% ipython --no-banner

In [1]: import numpy as np

In [2]: from numpy import linalg as LA

In [3]: np.set_printoptions(suppress=True, linewidth=160)

In [4]: F = np.load("mat.npy")

In [5]: print(F)
[[  7.36   9.86  18.04]
 [  6.61  11.31  17.37]
 [  7.31 -10.93   5.62]
 [  9.65  12.12  16.88]
 [  8.01  -9.44   5.65]
 [  8.45  -8.33   5.67]
 [  6.64  12.35  19.  ]
 [  7.53  10.97  17.73]
 [  7.76   8.01  18.54]
 [  7.92   9.68  18.21]
 [  8.24 -10.48   4.73]
 [ 10.09 -10.24   5.6 ]
 [  7.28  -9.46   5.94]
 [  7.58 -12.     4.82]
 [  9.15   9.87  17.58]
 [  8.41  11.    17.18]
 [  6.68   9.41  16.47]
 [  8.34  -9.37   6.89]
 [  6.8   -9.86   6.31]
 [  9.38   8.93  19.23]
 [  8.59  -9.77   5.9 ]
 [  7.47  -9.73   6.08]
 [  7.47  11.08  17.94]
 [  8.42  -9.86   6.13]
 [  7.45  -9.65   7.82]]

In [6]: hat = F @ LA.solve(F.T @ F, F.T)

In [7]: print(np.round(LA.eigvalsh(hat), 2) + 0)
[0. 0. 0. 0. 0. 0. 0. 0. 0. 0. 0. 0. 0. 0. 0. 0. 0. 0. 0. 0. 0. 0. 1. 1. 1.]

In [8]: print(round(np.trace(hat), 2))
3.0

In [9]: print(np.round(hat @ F[:, 1], 2))
[  9.86  11.31 -10.93  12.12  -9.44  -8.33  12.35  10.97   8.01   9.68 -10.48 -10.24  -9.46 -12.     9.87  11.     9.41  -9.37  -9.86   8.93  -9.77  -9.73
  11.08  -9.86  -9.65]

In [10]: E = np.array([[0, 0, 0], [6, 2, 2], [-6, -2, -2], [-3, -1, -1]])

In [11]: # column 2 repeats column 1

In [12]: rank = LA.matrix_rank(E)

In [13]: print(rank)
1

In [14]: ns = LA.svd(E)[2][rank:].T

In [15]: print(ns.shape)
(3, 2)

In [16]: print([int(LA.matrix_rank(E[:i])) for i in range(1, len(E) + 1)])
[0, 1, 1, 1]

In [17]: print(np.round(E @ ns, 2) + 0)
[[0. 0.]
 [0. 0.]
 [0. 0.]
 [0. 0.]]

In [18]: print(LA.matrix_rank(E.T @ E), LA.matrix_rank(E @ E.T))
1 1

In [19]: U, sv, Vt = LA.svd(E)

In [20]: print(np.argmax(sv[:-1] / (sv[1:] + 1e-6)) + 1)
1

In [21]: Y = U[:, :1] @ np.diag(sv[:1]) @ Vt[:1]

In [22]: print(round(float(np.abs(E - Y).max()), 2))
0.0

In [23]: print(Y.round(2))
[[ 0.  0.  0.]
 [ 6.  2.  2.]
 [-6. -2. -2.]
 [-3. -1. -1.]]

In [24]: print(round(LA.norm(E - Y) / LA.norm(E), 2))
0.0

In [25]: x0 = np.array([2, 1, 0])

In [26]: h1 = np.maximum(E @ x0, 0)

In [27]: print(np.maximum(E @ x0, 0) - np.maximum(-E @ x0, 0))
[  0  14 -14  -7]

In [28]: print(E * (h1 > 1e-9)[:, None])
[[0 0 0]
 [6 2 2]
 [0 0 0]
 [0 0 0]]

In [29]: print(E.T @ h1)
[84 28 28]

In [30]: print(np.abs(np.diag(LA.qr(E)[1])) > 1e-9)
[ True False False]

In [31]: print(np.unique(E.round(6), axis=0).shape)
(4, 3)

In [32]: print(np.allclose(E[:-1].T @ LA.lstsq(E[:-1].T, E[-1])[0], E[-1]))
True

In [33]: print(LA.lstsq(E[:-1].T, E[-1])[2])
1

In [34]: print(round(float(np.trace(LA.pinv(E) @ E)), 2))
1.0

In [35]: print(np.round(E @ LA.pinv(E) @ E, 2))
[[ 0.  0.  0.]
 [ 6.  2.  2.]
 [-6. -2. -2.]
 [-3. -1. -1.]]

In [36]: U, sv, Vt = LA.svd(E)

In [37]: evecs = Vt[:(sv > 1e-8).sum()]

In [38]: rng = np.random.default_rng(18002)

In [39]: x0 = E[3] + 5 * E[1] + rng.integers(2) * np.eye(3)[2]

In [40]: print(x0)
[27.  9.  9.]

In [41]: print(round(LA.norm(x0 - evecs.T @ evecs @ x0), 2))
0.0

In [42]: print(np.allclose(evecs.T @ evecs @ x0, x0))
True

In [43]: print(LA.matrix_rank(np.vstack([E, x0])))
1

In [44]: print(np.round(np.diag(evecs.T @ evecs), 2))
[0.82 0.09 0.09]
